% python3 -q
>>> import numpy as np
>>> from numpy import linalg as LA
>>> np.set_printoptions(precision=1, suppress=True, linewidth=100)
>>> feats = np.array([[2, 0, 0, 0], [0, 1, 1, 0], [0, 3, 1, 0], [1, 0, 0, 1]])
>>> # splits into 2 blocks
>>> ang = np.radians(180)
>>> r_ = np.eye(4)
>>> r_[2, 2] = r_[0, 0] = np.cos(ang)
>>> r_[2, 0], r_[0, 2] = -np.sin(ang), np.sin(ang)
>>> r_.round(1) + 0
array([[-1.,  0.,  0.,  0.],
       [ 0.,  1.,  0.,  0.],
       [ 0.,  0., -1.,  0.],
       [ 0.,  0.,  0.,  1.]])
>>> Y = feats @ r_.T
>>> np.abs(Y - feats).max(axis=0)
array([4., 0., 2., 0.])
>>> np.allclose(feats @ feats.T, Y @ Y.T)
True
>>> round(LA.det(r_), 1), np.trace(r_)
(np.float64(1.0), np.float64(0.0))
>>> rng = np.random.default_rng(82177)
>>> lab = rng.permutation(4)
>>> Y = feats[:, lab] * rng.choice([-1, 1], 4)
>>> Y
array([[ 0,  0, -2,  0],
       [ 0,  1,  0, -1],
       [ 0,  3,  0, -1],
       [ 1,  0, -1,  0]])
>>> U, _, Vt = LA.svd(feats.T @ Y)
>>> lab
array([3, 1, 0, 2])
>>> np.round(U @ Vt, 1) + 0
array([[ 0.,  0., -1.,  0.],
       [ 0.,  1.,  0.,  0.],
       [ 0.,  0.,  0., -1.],
       [ 1.,  0.,  0.,  0.]])
>>> x0 = np.array([-1, 0, -2, -2])
>>> np.sign((Y @ x0).round(6))
array([1, 1, 1, 1])
>>> np.einsum("ij,j->i", Y, x0)
array([4, 2, 2, 1])
>>> Y @ np.ones(4)
array([-2.,  0.,  2.,  0.])
>>> Y @ np.eye(4)[1]
array([0., 1., 3., 0.])
>>> LA.norm(Y @ x0) <= LA.norm(Y, 2) * LA.norm(x0) + 1e-9
np.True_
>>> X = np.load("x.npy")
>>> X
array([[ 1,  0,  0,  0,  0,  0,  0],
       [-2,  1,  0,  0,  0,  0,  0],
       [ 0,  2,  1,  0,  0,  0,  0],
       [ 3,  3, -1,  1,  0,  0,  0],
       [ 2,  2,  1,  0,  1,  0,  0],
       [ 0,  1, -2,  3,  1,  1,  0],
       [ 3,  1, -2,  2,  1,  1,  1]])
>>> # triangular: eigenvalues sit on the diagonal
>>> Y = LA.inv(X)
>>> np.allclose(Y, X.T)
False
>>> np.round(LA.det(X) * Y, 1) + 0
array([[  1.,   0.,   0.,   0.,   0.,   0.,   0.],
       [  2.,   1.,   0.,   0.,   0.,   0.,   0.],
       [ -4.,  -2.,   1.,   0.,   0.,   0.,   0.],
       [-13.,  -5.,   1.,   1.,   0.,   0.,   0.],
       [ -2.,   0.,  -1.,   0.,   1.,   0.,   0.],
       [ 31.,  10.,   0.,  -3.,  -1.,   1.,   0.],
       [-16.,  -5.,   1.,   1.,   0.,  -1.,   1.]])
>>> (np.abs(Y) > 1e-9).astype(int)
array([[1, 0, 0, 0, 0, 0, 0],
       [1, 1, 0, 0, 0, 0, 0],
       [1, 1, 1, 0, 0, 0, 0],
       [1, 1, 1, 1, 0, 0, 0],
       [1, 0, 1, 0, 1, 0, 0],
       [1, 1, 0, 1, 1, 1, 0],
       [1, 1, 1, 1, 0, 1, 1]])
>>> np.round(LA.cond(X), 1)
np.float64(279.3)
>>> round(float(LA.slogdet(X)[0]), 1)
1.0
>>> np.round(LA.inv(Y), 1) + 0
array([[ 1.,  0.,  0.,  0.,  0.,  0.,  0.],
       [-2.,  1.,  0.,  0.,  0.,  0.,  0.],
       [ 0.,  2.,  1.,  0.,  0.,  0.,  0.],
       [ 3.,  3., -1.,  1.,  0.,  0.,  0.],
       [ 2.,  2.,  1.,  0.,  1.,  0.,  0.],
       [ 0.,  1., -2.,  3.,  1.,  1.,  0.],
       [ 3.,  1., -2.,  2.,  1.,  1.,  1.]])
>>> X @ X
array([[ 1,  0,  0,  0,  0,  0,  0],
       [-4,  1,  0,  0,  0,  0,  0],
       [-4,  4,  1,  0,  0,  0,  0],
       [ 0,  4, -2,  1,  0,  0,  0],
       [ 0,  6,  2,  0,  1,  0,  0],
       [ 9,  9, -6,  6,  2,  1,  0],
       [12,  7, -7,  7,  3,  2,  1]])
>>> [int(LA.matrix_rank(LA.matrix_power(X, p))) for p in range(1, 8)]
[7, 7, 7, 7, 7, 7, 7]
>>> np.sort(LA.eigvals(X))
array([1., 1., 1., 1., 1., 1., 1.])
>>> np.round(LA.det(X), 1)
np.float64(1.0)
>>> np.allclose(X @ X.T, X.T @ X)
False
>>> X @ X
array([[ 1,  0,  0,  0,  0,  0,  0],
       [-4,  1,  0,  0,  0,  0,  0],
       [-4,  4,  1,  0,  0,  0,  0],
       [ 0,  4, -2,  1,  0,  0,  0],
       [ 0,  6,  2,  0,  1,  0,  0],
       [ 9,  9, -6,  6,  2,  1,  0],
       [12,  7, -7,  7,  3,  2,  1]])
>>> Y = np.array([[2, 3], [1, 3], [2, 0], [0, 0], [2, 2], [1, 1], [0, 1]])
>>> np.einsum("ik,kj->ij", X, Y)
array([[ 2,  3],
       [-3, -3],
       [ 4,  6],
       [ 7, 18],
       [10, 14],
       [ 0,  6],
       [ 6, 16]])
>>> np.einsum("ij,ij->i", X, X)
array([ 1,  5,  5, 20, 10, 16, 21])
>>> Y.T @ X.T
array([[ 2, -3,  4,  7, 10,  0,  6],
       [ 3, -3,  6, 18, 14,  6, 16]])
>>> np.einsum("ij->j", X)
array([ 7, 10, -3,  6,  3,  2,  1])
